In [1]: import numpy as np

In [2]: from numpy import linalg as LA

In [3]: np.set_printoptions(precision=1, suppress=True, linewidth=140)

In [4]: O, _ = LA.qr(np.array([[1.6], [0.7], [-1.1], [-0.9]]))

In [5]: data = O @ O.T

In [6]: data
Out[6]: 
array([[ 0.5,  0.2, -0.3, -0.3],
       [ 0.2,  0.1, -0.2, -0.1],
       [-0.3, -0.2,  0.2,  0.2],
       [-0.3, -0.1,  0.2,  0.2]])

In [7]: t = np.radians(146)

In [8]: R = np.eye(4)

In [9]: R[3, 3] = R[0, 0] = np.cos(t)

In [10]: R[3, 0], R[0, 3] = -np.sin(t), np.sin(t)

In [11]: R
Out[11]: 
array([[-0.8,  0. ,  0. ,  0.6],
       [ 0. ,  1. ,  0. ,  0. ],
       [ 0. ,  0. ,  1. ,  0. ],
       [-0.6,  0. ,  0. , -0.8]])

In [12]: B = data @ R.T

In [13]: B.round(1) + 0
Out[13]: 
array([[-0.6,  0.2, -0.3,  0. ],
       [-0.3,  0.1, -0.2,  0. ],
       [ 0.4, -0.2,  0.2,  0. ],
       [ 0.3, -0.1,  0.2,  0. ]])

In [14]: np.allclose(LA.norm(data, axis=1), LA.norm(B, axis=1))
Out[14]: True

In [15]: np.round(LA.svd(data, compute_uv=False), 1) + 0, np.round(LA.svd(B, compute_uv=False), 1) + 0
Out[15]: (array([1., 0., 0., 0.]), array([1., 0., 0., 0.]))

In [16]: np.allclose(data @ data.T, B @ B.T)
Out[16]: True

In [17]: np.unique(B.round(6), axis=0).shape
Out[17]: (4, 4)

In [18]: np.round(B @ LA.pinv(B) @ B, 1) + 0
Out[18]: 
array([[-0.6,  0.2, -0.3,  0. ],
       [-0.3,  0.1, -0.2,  0. ],
       [ 0.4, -0.2,  0.2,  0. ],
       [ 0.3, -0.1,  0.2,  0. ]])

In [19]: vals, vecs = LA.eigh(data)

In [20]: vec = np.array([4, 1, 1, 0])

In [21]: vecs * np.maximum(vals, 0) @ vecs.T
Out[21]: 
array([[ 0.5,  0.2, -0.3, -0.3],
       [ 0.2,  0.1, -0.2, -0.1],
       [-0.3, -0.2,  0.2,  0.2],
       [-0.3, -0.1,  0.2,  0.2]])

In [22]: (np.sign(vecs[:, -1].round(6)) == np.sign(vecs[0, -1].round(6))).astype(int)
Out[22]: array([1, 1, 0, 0])

In [23]: round(np.abs(data).sum(axis=1).max(), 1), np.round(np.abs(vals).max(), 1)
Out[23]: (np.float64(1.4), np.float64(1.0))

In [24]: vecs * np.abs(vals) @ vecs.T
Out[24]: 
array([[ 0.5,  0.2, -0.3, -0.3],
       [ 0.2,  0.1, -0.2, -0.1],
       [-0.3, -0.2,  0.2,  0.2],
       [-0.3, -0.1,  0.2,  0.2]])

In [25]: J = np.loadtxt("m.csv", delimiter=",")

In [26]: J
Out[26]: 
array([[0., 1., 1., 1., 1., 1., 1., 1., 1.],
       [1., 0., 1., 1., 1., 1., 1., 1., 1.],
       [1., 1., 0., 1., 1., 1., 1., 1., 1.],
       [1., 1., 1., 0., 1., 1., 1., 1., 1.],
       [1., 1., 1., 1., 0., 1., 1., 1., 1.],
       [1., 1., 1., 1., 1., 0., 1., 1., 1.],
       [1., 1., 1., 1., 1., 1., 0., 1., 1.],
       [1., 1., 1., 1., 1., 1., 1., 0., 1.],
       [1., 1., 1., 1., 1., 1., 1., 1., 0.]])

In [27]: B = np.inv(J)
AttributeError: module 'numpy' has no attribute 'inv'


In [28]: B = LA.inv(J)

In [29]: np.round(LA.inv(B), 1) + 0
Out[29]: 
array([[0., 1., 1., 1., 1., 1., 1., 1., 1.],
       [1., 0., 1., 1., 1., 1., 1., 1., 1.],
       [1., 1., 0., 1., 1., 1., 1., 1., 1.],
       [1., 1., 1., 0., 1., 1., 1., 1., 1.],
       [1., 1., 1., 1., 0., 1., 1., 1., 1.],
       [1., 1., 1., 1., 1., 0., 1., 1., 1.],
       [1., 1., 1., 1., 1., 1., 0., 1., 1.],
       [1., 1., 1., 1., 1., 1., 1., 0., 1.],
       [1., 1., 1., 1., 1., 1., 1., 1., 0.]])

In [30]: round(LA.cond(J), 1)
Out[30]: np.float64(8.0)

In [31]: round(float(LA.det(J) * LA.det(B)), 1)
Out[31]: 1.0

In [32]: np.round(J @ B, 1) + 0
Out[32]: 
array([[1., 0., 0., 0., 0., 0., 0., 0., 0.],
       [0., 1., 0., 0., 0., 0., 0., 0., 0.],
       [0., 0., 1., 0., 0., 0., 0., 0., 0.],
       [0., 0., 0., 1., 0., 0., 0., 0., 0.],
       [0., 0., 0., 0., 1., 0., 0., 0., 0.],
       [0., 0., 0., 0., 0., 1., 0., 0., 0.],
       [0., 0., 0., 0., 0., 0., 1., 0., 0.],
       [0., 0., 0., 0., 0., 0., 0., 1., 0.],
       [0., 0., 0., 0., 0., 0., 0., 0., 1.]])

In [33]: (np.abs(B) > 1e-9).astype(int)
Out[33]: 
array([[1, 1, 1, 1, 1, 1, 1, 1, 1],
       [1, 1, 1, 1, 1, 1, 1, 1, 1],
       [1, 1, 1, 1, 1, 1, 1, 1, 1],
       [1, 1, 1, 1, 1, 1, 1, 1, 1],
       [1, 1, 1, 1, 1, 1, 1, 1, 1],
       [1, 1, 1, 1, 1, 1, 1, 1, 1],
       [1, 1, 1, 1, 1, 1, 1, 1, 1],
       [1, 1, 1, 1, 1, 1, 1, 1, 1],
       [1, 1, 1, 1, 1, 1, 1, 1, 1]])

In [34]: np.round(LA.slogdet(J)[0], 1)
Out[34]: np.float64(1.0)

In [35]: LA.det(J) * B
Out[35]: 
array([[-7.,  1.,  1.,  1.,  1.,  1.,  1.,  1.,  1.],
       [ 1., -7.,  1.,  1.,  1.,  1.,  1.,  1.,  1.],
       [ 1.,  1., -7.,  1.,  1.,  1.,  1.,  1.,  1.],
       [ 1.,  1.,  1., -7.,  1.,  1.,  1.,  1.,  1.],
       [ 1.,  1.,  1.,  1., -7.,  1.,  1.,  1.,  1.],
       [ 1.,  1.,  1.,  1.,  1., -7.,  1.,  1.,  1.],
       [ 1.,  1.,  1.,  1.,  1.,  1., -7.,  1.,  1.],
       [ 1.,  1.,  1.,  1.,  1.,  1.,  1., -7.,  1.],
       [ 1.,  1.,  1.,  1.,  1.,  1.,  1.,  1., -7.]])

In [36]: vec = np.array([2, 2, 0, 2, 2, 1, 3, 3, 1])

In [37]: h = np.maximum(J @ vec, 0)

In [38]: np.maximum(J @ (3 * vec), 0)
Out[38]: array([42., 42., 48., 42., 42., 45., 39., 39., 45.])

In [39]: h
Out[39]: array([14., 14., 16., 14., 14., 15., 13., 13., 15.])

In [40]: J * (h > 1e-9)[:, None]
Out[40]: 
array([[0., 1., 1., 1., 1., 1., 1., 1., 1.],
       [1., 0., 1., 1., 1., 1., 1., 1., 1.],
       [1., 1., 0., 1., 1., 1., 1., 1., 1.],
       [1., 1., 1., 0., 1., 1., 1., 1., 1.],
       [1., 1., 1., 1., 0., 1., 1., 1., 1.],
       [1., 1., 1., 1., 1., 0., 1., 1., 1.],
       [1., 1., 1., 1., 1., 1., 0., 1., 1.],
       [1., 1., 1., 1., 1., 1., 1., 0., 1.],
       [1., 1., 1., 1., 1., 1., 1., 1., 0.]])

In [41]: vec = np.array([0, 3, 3, 2, 1, -3, 3, 1, -1])

In [42]: LA.norm(J @ vec) <= LA.norm(J, 2) * LA.norm(vec) + 1e-9
Out[42]: np.True_

In [43]: J * vec
Out[43]: 
array([[ 0.,  3.,  3.,  2.,  1., -3.,  3.,  1., -1.],
       [ 0.,  0.,  3.,  2.,  1., -3.,  3.,  1., -1.],
       [ 0.,  3.,  0.,  2.,  1., -3.,  3.,  1., -1.],
       [ 0.,  3.,  3.,  0.,  1., -3.,  3.,  1., -1.],
       [ 0.,  3.,  3.,  2.,  0., -3.,  3.,  1., -1.],
       [ 0.,  3.,  3.,  2.,  1., -0.,  3.,  1., -1.],
       [ 0.,  3.,  3.,  2.,  1., -3.,  0.,  1., -1.],
       [ 0.,  3.,  3.,  2.,  1., -3.,  3.,  0., -1.],
       [ 0.,  3.,  3.,  2.,  1., -3.,  3.,  1., -0.]])

In [44]: J @ vec
Out[44]: array([ 9.,  6.,  6.,  7.,  8., 12.,  6.,  8., 10.])

In [45]: vals, vecs = LA.eigh(J)

In [46]: vec = np.array([-1, 0, -1, -1, -2, 2, 0, 1, -3])

In [47]: vecs * np.abs(vals) @ vecs.T
Out[47]: 
array([[1.8, 0.8, 0.8, 0.8, 0.8, 0.8, 0.8, 0.8, 0.8],
       [0.8, 1.8, 0.8, 0.8, 0.8, 0.8, 0.8, 0.8, 0.8],
       [0.8, 0.8, 1.8, 0.8, 0.8, 0.8, 0.8, 0.8, 0.8],
       [0.8, 0.8, 0.8, 1.8, 0.8, 0.8, 0.8, 0.8, 0.8],
       [0.8, 0.8, 0.8, 0.8, 1.8, 0.8, 0.8, 0.8, 0.8],
       [0.8, 0.8, 0.8, 0.8, 0.8, 1.8, 0.8, 0.8, 0.8],
       [0.8, 0.8, 0.8, 0.8, 0.8, 0.8, 1.8, 0.8, 0.8],
       [0.8, 0.8, 0.8, 0.8, 0.8, 0.8, 0.8, 1.8, 0.8],
       [0.8, 0.8, 0.8, 0.8, 0.8, 0.8, 0.8, 0.8, 1.8]])

In [48]: round(vec @ J @ vec / (vec @ vec), 1), round(float(vals[0]), 1), vals[-1]
Out[48]: (np.float64(0.2), -1.0, np.float64(8.0))

In [49]: np.abs(J).sum(axis=1).max(), np.abs(vals).max()
Out[49]: (np.float64(8.0), np.float64(8.0))
